$ ipython --no-banner

In [1]: import numpy as np

In [2]: np.set_printoptions(precision=2, suppress=True, linewidth=100)

In [3]: rng = np.random.default_rng(974885)

In [4]: K = np.eye(4, dtype=int)[rng.permutation(4)] * np.array([4, 2, 3, 5])

In [5]: K
Out[5]: 
array([[4, 0, 0, 0],
       [0, 0, 3, 0],
       [0, 2, 0, 0],
       [0, 0, 0, 5]])

In [6]: x = np.array([8, -7, -6, 8])

In [7]: y = K @ x

In [8]: b, lr = np.zeros(4), 1 / np.linalg.norm(K, 2) ** 2

In [9]: for i in range(200):
   ...:     b -= lr * K.T @ (K @ b - y)
   ...:     if i % 50 == 0: print(i, round(np.linalg.norm(K @ b - y), 2))
   ...: 
0 20.09
50 0.0
100 0.0
150 0.0

In [10]: b
Out[10]: array([ 8., -7., -6.,  8.])

In [11]: round(np.linalg.cond(K), 2)
Out[11]: np.float64(2.5)

In [12]: other = np.array([[0, -1, -1], [-1, -1, -2]])

In [13]: Z = np.kron(other, K)

In [14]: round(np.linalg.norm(Z, 2), 2), np.round(np.linalg.norm(other, 2) * np.linalg.norm(K, 2), 2)
Out[14]: (np.float64(13.79), np.float64(13.79))

In [15]: Z
Out[15]: 
array([[  0,   0,   0,   0,  -4,   0,   0,   0,  -4,   0,   0,   0],
       [  0,   0,   0,   0,   0,   0,  -3,   0,   0,   0,  -3,   0],
       [  0,   0,   0,   0,   0,  -2,   0,   0,   0,  -2,   0,   0],
       [  0,   0,   0,   0,   0,   0,   0,  -5,   0,   0,   0,  -5],
       [ -4,   0,   0,   0,  -4,   0,   0,   0,  -8,   0,   0,   0],
       [  0,   0,  -3,   0,   0,   0,  -3,   0,   0,   0,  -6,   0],
       [  0,  -2,   0,   0,   0,  -2,   0,   0,   0,  -4,   0,   0],
       [  0,   0,   0,  -5,   0,   0,   0,  -5,   0,   0,   0, -10]])

In [16]: Z.shape
Out[16]: (8, 12)

In [17]: f = np.array([-5, -4, -3, 2])

In [18]: other = K + np.outer(f, np.eye(4)[1])

In [19]: np.linalg.matrix_rank(other - K)
Out[19]: np.int64(1)

In [20]: round(np.linalg.det(other) / np.linalg.det(K), 2), round(1 + np.linalg.solve(K, f)[1], 2)
Out[20]: (np.float64(-0.5), np.float64(-0.5))

In [21]: other
Out[21]: 
array([[ 4., -5.,  0.,  0.],
       [ 0., -4.,  3.,  0.],
       [ 0., -1.,  0.,  0.],
       [ 0.,  2.,  0.,  5.]])
